$ python -q
>>> import numpy as np
>>> from numpy import linalg as LA
>>> np.set_printoptions(precision=3, suppress=True, linewidth=160)
>>> J = np.array([[-3, 3, 1, -1], [-2, 0, -3, -2], [1, 1, -1, 1]])
>>> J[0] = J[1]
>>> J
array([[-2,  0, -3, -2],
       [-2,  0, -3, -2],
       [ 1,  1, -1,  1]])
>>> round(float(LA.norm(J, 2) / LA.norm(J)), 3)
0.947
>>> LA.matrix_rank(J, rtol=0.1)
np.int64(2)
>>> mat = np.array([[-3, 0, 0, 0], [0, 2, 0, 0], [0, 0, 0, 0], [0, 0, 0, -4]])
>>> # triangular: eigenvalues sit on the diagonal
>>> Uu, sig, Vt = LA.svd(mat)
>>> np.argmax(sig[:-1] / (sig[1:] + 1e-6)) + 1
np.int64(3)
>>> Y = Uu[:, :3] @ np.diag(sig[:3]) @ Vt[:3]
>>> print(round(LA.norm(mat - Y) / LA.norm(mat), 3))
0.0
>>> np.abs(mat - Y).max()
np.float64(0.0)
>>> w, vecs = LA.eigvalsh(mat)
Traceback (most recent call last):
  File "<python-input-15>", line 1, in <module>
    w, vecs = LA.eigvalsh(mat)
    ^^^^^^^
ValueError: too many values to unpack (expected 2)
>>> w, vecs = LA.eigh(mat)
>>> np.abs(vecs[:, -1])
array([0., 1., 0., 0.])
>>> w
array([-4., -3.,  0.,  2.])
>>> np.allclose(mat, mat.T)
True
>>> [round(float(x), 3) for x in LA.svd(mat, compute_uv=False)[:3]]
[4.0, 3.0, 2.0]
>>> LA.cond(mat) > 100
np.True_
>>> np.argsort(-LA.norm(mat, axis=0).round(6), kind="stable")[:3]
array([3, 0, 1])
>>> Uu, sig, Vt = LA.svd(mat, full_matrices=False)
>>> np.abs(Vt[0])
array([0., 0., 0., 1.])
>>> np.allclose(Uu * sig @ Vt, mat)
True
>>> Vt @ Vt.T
array([[1., 0., 0., 0.],
       [0., 1., 0., 0.],
       [0., 0., 1., 0.],
       [0., 0., 0., 1.]])
>>> (sig > 1e-8).sum()
np.int64(3)
>>> print(Uu.T @ Uu)
[[1. 0. 0. 0.]
 [0. 1. 0. 0.]
 [0. 0. 1. 0.]
 [0. 0. 0. 1.]]
>>> sig / sig[0]
array([1.  , 0.75, 0.5 , 0.  ])
>>> M = np.load("x.npy")
>>> M
array([[-0.7  ,  0.   ,  0.6  ,  0.2  ],
       [-1.6  , -0.2  ,  0.3  , -0.3  ],
       [-1.525, -0.095,  0.376, -0.187],
       [ 0.6  , -0.6  , -2.3  , -0.6  ]])
>>> Uu, sig, Vt = LA.svd(M, full_matrices=False)
>>> np.round(Vt @ Vt.T, 3) + 0
array([[1., 0., 0., 0.],
       [0., 1., 0., 0.],
       [0., 0., 1., 0.],
       [0., 0., 0., 1.]])
>>> print(sig)
[2.973 1.919 0.169 0.059]
>>> sig / sig[0]
array([1.   , 0.646, 0.057, 0.02 ])
>>> u = np.array([2, 2, 0])
>>> np.convolve(M[1], u)
array([-3.2, -3.6,  0.2,  0. , -0.6,  0. ])
>>> np.correlate(M[1], M[3], "full")
array([ 0.96,  3.8 ,  1.24, -1.35,  0.39,  0.36, -0.18])
>>> print(np.cross(M[1, :3], M[3, :3]))
[ 0.64 -3.5   1.08]
>>> x0 = np.array([2, 3, -1, 2])
>>> h1 = np.maximum(M @ x0, 0)
>>> np.maximum(M @ x0, 0) - np.maximum(-M @ x0, 0)
array([-1.6  , -4.7  , -4.085,  0.5  ])
>>> h1
array([0. , 0. , 0. , 0.5])
>>> M.T @ h1
array([ 0.3 , -0.3 , -1.15, -0.3 ])
>>> Uu, sig, Vt = LA.svd(M)
>>> sig
array([2.973, 1.919, 0.169, 0.059])
>>> np.argmax(sig[:-1] / (sig[1:] + 1e-6)) + 1
np.int64(2)
>>> Y = Uu[:, :2] @ np.diag(sig[:2]) @ Vt[:2]
>>> LA.matrix_rank(Y)
np.int64(2)
>>> round(LA.norm(M - Y, 2), 3), np.round(sig[2], 3)
(np.float64(0.169), np.float64(0.169))
>>> np.sort(np.abs(LA.eigvals(M)))
array([0.077, 0.596, 1.108, 1.108])
>>> np.round(LA.det(M), 3)
np.float64(-0.056)
>>> (M - M.T) / 2
array([[ 0.   ,  0.8  ,  1.062, -0.2  ],
       [-0.8  ,  0.   ,  0.198,  0.15 ],
       [-1.062, -0.198,  0.   ,  1.056],
       [ 0.2  , -0.15 , -1.056,  0.   ]])
>>> LA.determinant(M)
Traceback (most recent call last):
  File "<python-input-54>", line 1, in <module>
    LA.determinant(M)
    ^^^^^^^^^^^^^^
AttributeError: module 'numpy.linalg' has no attribute 'determinant'
>>> F = np.loadtxt("m.csv", delimiter=",")
>>> print(F)
[[ 1.139  0.079 -0.337]
 [ 0.079  1.993  0.031]
 [-0.337  0.031  1.868]]
>>> G = F.T @ F
>>> LA.matrix_rank(G)
np.int64(3)
>>> w1 = np.array([[3, -4, 6, -8], [1, 9, -2, 2], [3, -4, -2, -3]])
>>> b = np.array([-5, -1, -1, -2])
>>> hid = np.maximum(F @ w1 + b, 0)
>>> print((hid > 0).mean(axis=0))
[0.    0.333 0.333 0.333]
>>> print(LA.matrix_rank(hid))
2
>>> (hid > 0).astype(int)
array([[0, 0, 1, 0],
       [0, 1, 0, 1],
       [0, 0, 0, 0]])
>>> Z = np.array([[3, 1], [2, 0], [1, 3], [3, 2]])
>>> print((hid @ Z).round(6).argmax(axis=1))
[1 0 0]
>>> w1 @ Z
array([[-17,   5],
       [ 25,  -1],
       [-10,  -9]])
>>> w, vecs = LA.eig(F)
>>> print(np.round(F @ vecs[:, 0] - w[0] * vecs[:, 0], 3) + 0)
[0. 0. 0.]
>>> np.round(np.prod(w), 3)
np.float64(4.0)
>>> np.sort(LA.eigvals(LA.inv(F)))
array([0.5, 0.5, 1. ])
>>> np.sort(LA.eigvals(F @ F))
array([1.   , 4.   , 4.001])
>>> W0 = np.load("sample18.npy")
>>> W0
array([[1.   , 0.9  , 0.81 , 0.729],
       [0.9  , 1.   , 0.9  , 0.81 ],
       [0.81 , 0.9  , 1.   , 0.9  ],
       [0.729, 0.81 , 0.9  , 1.   ]])
>>> # equal to its transpose
>>> Y = np.array([[-3, -2, 3], [-1, 2, 2], [-2, 3, 3], [-2, 2, -2]])
>>> np.einsum("ij,ij->i", W0, W0)
array([2.998, 3.276, 3.276, 2.998])
>>> W0 @ Y
array([[-6.978,  3.688,  5.772],
       [-7.12 ,  4.52 ,  5.78 ],
       [-7.13 ,  4.98 ,  5.43 ],
       [-6.797,  4.862,  4.507]])
>>> np.einsum("ik,kj->ji", W0, Y)
array([[-6.978, -7.12 , -7.13 , -6.797],
       [ 3.688,  4.52 ,  4.98 ,  4.862],
       [ 5.772,  5.78 ,  5.43 ,  4.507]])
>>> LA.matrix_rank(np.vstack([W0, Y.T]))
np.int64(4)
>>> np.vstack([W0, Y.T]).shape
(7, 4)
>>> Y.T @ W0.T
array([[-6.978, -7.12 , -7.13 , -6.797],
       [ 3.688,  4.52 ,  4.98 ,  4.862],
       [ 5.772,  5.78 ,  5.43 ,  4.507]])
>>> A = np.load("layer16.npy")
>>> print(A)
[[-3.  5.  0.]
 [-2.  5.  0.]
 [ 0.  0.  3.]]
>>> # 2 blocks once reordered
>>> w, vecs = LA.eig(A)
>>> np.sort(LA.eigvals(LA.inv(A)))
array([-0.69 ,  0.29 ,  0.333])
>>> w
array([-1.449,  3.449,  3.   ])
>>> print(np.sort(LA.eigvals(A @ A)))
[ 2.101  9.    11.899]
>>> K = np.load("run17.npy")
>>> K
array([[ 0.,  0., -1.,  0.],
       [ 0.,  0.,  0.,  0.],
       [-1.,  0.,  0.,  0.],
       [ 0.,  0.,  0.,  0.]])
>>> # columns 1 and 3 are equal
>>> K @ K
array([[1., 0., 0., 0.],
       [0., 0., 0., 0.],
       [0., 0., 1., 0.],
       [0., 0., 0., 0.]])
>>> LA.lstsq(K[:-1].T, K[-1])[2]
np.int32(2)
>>> np.round(np.trace(LA.pinv(K) @ K), 3)
np.float64(2.0)
>>> Y = np.array([[-1, 0], [-2, -2]])
>>> Z = np.array([[-2]])
>>> m1 = np.block([[Y, np.array([[6], [9]])], [np.zeros((1, 2)), Z]])
>>> m1
array([[-1.,  0.,  6.],
       [-2., -2.,  9.],
       [ 0.,  0., -2.]])
>>> # column 2 is much longer than the rest
>>> Y = LA.inv(m1)
>>> (np.abs(Y) > 1e-9).astype(int)
array([[1, 0, 1],
       [1, 1, 1],
       [0, 0, 1]])
>>> LA.inv(Y)
array([[-1., -0.,  6.],
       [-2., -2.,  9.],
       [-0., -0., -2.]])
>>> w, vecs = LA.eig(m1)
>>> np.sort(LA.eigvals(m1 @ m1))
array([1., 4., 4.])
>>> w
array([-2., -1., -2.])
>>> print(np.sort(LA.eigvals(m1.T)))
[-2. -2. -1.]
>>> np.prod(w)
np.float64(-4.0)
>>> x0 = np.array([2, 1, 0])
>>> target = m1 @ x0
>>> b, lr = np.zeros(3), 1 / LA.norm(m1, 2) ** 2
>>> for i in range(5):
...     b -= lr * m1.T @ (m1 @ b - target)
...     if i % 1 == 0: print(i, round(LA.norm(m1 @ b - target), 3))
... 
0 1.849
1 1.83
2 1.811
3 1.792
4 1.774
>>> round(float(LA.cond(m1)), 3)
38.185
>>> def softmax(z):
...     e = np.exp(z - z.max(axis=-1, keepdims=True))
...     return e / e.sum(axis=-1, keepdims=True)
... 
>>> np.round(softmax(10 * m1[0]), 3) + 0
array([0., 0., 1.])
>>> softmax(m1).sum(axis=1)
array([1., 1., 1.])
>>> softmax(m1[0] + -1)
array([0.001, 0.002, 0.997])
>>> S = m1 @ m1.T / np.sqrt(3)
>>> np.round(softmax(S + np.triu(np.full(S.shape, -np.inf), 1)), 3) + 0
array([[1., 0., 0.],
       [0., 1., 0.],
       [0., 0., 1.]])
>>> print(softmax(S).round(6).argmax(axis=1))
[1 1 2]
>>> np.round(softmax(S), 3) + 0
array([[0., 1., 0.],
       [0., 1., 0.],
       [0., 0., 1.]])
>>> softmax(S)[0] @ m1
array([-2., -2.,  9.])
>>> t3 = np.stack([m1, 4 * m1, m1[::-1]])
>>> t3.shape
(3, 3, 3)
>>> LA.norm(t3, axis=(1, 2))
array([11.402, 45.607, 11.402])
>>> t3.sum(axis=0)
array([[ -5.,   0.,  28.],
       [-12., -12.,  54.],
       [ -1.,   0.,  -4.]])
>>> LA.det(t3)
array([  -4., -256.,    4.])
>>> LA.matrix_rank(t3)
array([3, 3, 3])
